$ ipython --no-banner

In [1]: import numpy as np

In [2]: np.set_printoptions(precision=2, suppress=True, linewidth=140, floatmode="fixed")

In [3]: K = np.load("run6.npy")

In [4]: K
Out[4]: 
array([[ 1.00,  0.00,  0.00,  0.00,  0.00,  0.00],
       [ 0.00,  1.00,  0.00,  0.00,  0.00,  0.00],
       [ 0.00,  0.00,  0.87,  0.00,  0.00, -0.50],
       [ 0.00,  0.00,  0.00,  1.00,  0.00,  0.00],
       [ 0.00,  0.00,  0.00,  0.00,  1.00,  0.00],
       [ 0.00,  0.00,  0.50,  0.00,  0.00,  0.87]])

In [5]: other = np.array([[3, 1], [2, -2], [-3, 1], [-2, -2], [2, -3], [-3, 1]])

In [6]: K @ other
Out[6]: 
array([[ 3.00,  1.00],
       [ 2.00, -2.00],
       [-1.10,  0.37],
       [-2.00, -2.00],
       [ 2.00, -3.00],
       [-4.10,  1.37]])

In [7]: np.einsum("ik,kj->ij", K, other)
Out[7]: 
array([[ 3.00,  1.00],
       [ 2.00, -2.00],
       [-1.10,  0.37],
       [-2.00, -2.00],
       [ 2.00, -3.00],
       [-4.10,  1.37]])

In [8]: np.linalg.matrix_rank(np.vstack([K, other.T]))
Out[8]: np.int64(6)

In [9]: np.vstack([K, other.T]).shape
Out[9]: (8, 6)

In [10]: np.einsum("ij->j", K)
Out[10]: array([1.00, 1.00, 1.37, 1.00, 1.00, 0.37])

In [11]: other.T @ K.T
Out[11]: 
array([[ 3.00,  2.00, -1.10, -2.00,  2.00, -4.10],
       [ 1.00, -2.00,  0.37, -2.00, -3.00,  1.37]])

In [12]: np.einsum("ij,ij->i", K, K)
Out[12]: array([1.00, 1.00, 1.00, 1.00, 1.00, 1.00])

In [13]: gram = K.T @ K

In [14]: (K @ K.T).shape
Out[14]: (6, 6)

In [15]: gram.round(2) + 0
Out[15]: 
array([[1.00, 0.00, 0.00, 0.00, 0.00, 0.00],
       [0.00, 1.00, 0.00, 0.00, 0.00, 0.00],
       [0.00, 0.00, 1.00, 0.00, 0.00, 0.00],
       [0.00, 0.00, 0.00, 1.00, 0.00, 0.00],
       [0.00, 0.00, 0.00, 0.00, 1.00, 0.00],
       [0.00, 0.00, 0.00, 0.00, 0.00, 1.00]])

In [16]: np.trace(gram), (K ** 2).sum()
Out[16]: (np.float64(6.0), np.float64(6.0))

In [17]: np.diag(gram)
Out[17]: array([1.00, 1.00, 1.00, 1.00, 1.00, 1.00])

In [18]: np.linalg.matrix_rank(gram)
Out[18]: np.int64(6)

In [19]: F = np.load("dump.npy")

In [20]: F
Out[20]: 
array([[ 1.30,  0.70,  1.10, -0.20, -1.40,  0.30],
       [ 0.20, -0.90,  0.20,  0.00, -0.40,  0.50],
       [-1.50,  0.40, -0.50,  0.40, -1.00,  1.00],
       [-0.20,  0.00,  0.20, -0.70,  0.10, -0.30],
       [ 0.40, -0.60, -2.40, -0.60, -0.60,  0.10],
       [ 1.10,  0.30, -0.40,  0.00, -0.40,  2.10],
       [ 1.10, -1.20,  1.80,  0.80,  1.00, -1.20]])

In [21]: r0, r1 = F[1], F[5]

In [22]: r0 @ r1
Out[22]: np.float64(1.08)

In [23]: pr = (r0 @ r1) / (r0 @ r0) * r0

In [24]: round(np.linalg.norm(r0 + r1) ** 2 + np.linalg.norm(r0 - r1) ** 2, 2)
Out[24]: np.float64(14.66)

In [25]: m1 = np.load("case17.npy")

In [26]: m1
Out[26]: 
array([[-6.00, -4.00,  4.00],
       [ 0.00,  0.00,  0.00],
       [-8.00, -6.00,  6.00]])

In [27]: U, sigma, VT = np.linalg.svd(m1)

In [28]: evecs = VT[:(sigma > 1e-8).sum()]

In [29]: rng = np.random.default_rng(337016)

In [30]: x = m1[2] + 5 * m1[0] + rng.integers(2) * np.eye(3)[2]

In [31]: x
Out[31]: array([-38.00, -26.00,  26.00])

In [32]: np.allclose(evecs.T @ evecs @ x, x)
Out[32]: True

In [33]: np.linalg.matrix_rank(np.vstack([m1, x]))
Out[33]: np.int64(2)

In [34]: np.round(evecs.T @ evecs, 2) + 0
Out[34]: 
array([[ 1.00,  0.00,  0.00],
       [ 0.00,  0.50, -0.50],
       [ 0.00, -0.50,  0.50]])

In [35]: np.diag(evecs.T @ evecs)
Out[35]: array([1.00, 0.50, 0.50])

In [36]: arr = np.load("x.npy")

In [37]: arr
Out[37]: 
array([[0, 0, 0, 1, 1],
       [0, 0, 1, 1, 1],
       [0, 1, 0, 0, 1],
       [1, 1, 0, 0, 0],
       [1, 1, 1, 0, 0]])

In [38]: np.round(np.linalg.norm(arr, 2) / np.linalg.norm(arr), 2)
Out[38]: np.float64(0.72)

In [39]: np.linalg.cond(arr) > 100
Out[39]: np.True_

In [40]: np.round(arr @ np.linalg.pinv(arr) @ arr, 2) + 0
Out[40]: 
array([[0.00, 0.00, 0.00, 1.00, 1.00],
       [0.00, 0.00, 1.00, 1.00, 1.00],
       [0.00, 1.00, 0.00, 0.00, 1.00],
       [1.00, 1.00, 0.00, 0.00, 0.00],
       [1.00, 1.00, 1.00, 0.00, 0.00]])

In [41]: np.unique(arr.round(6), axis=0).shape
Out[41]: (5, 5)

In [42]: np.linalg.lstsq(arr[:-1].T, arr[-1])[2]
Out[42]: np.int32(4)
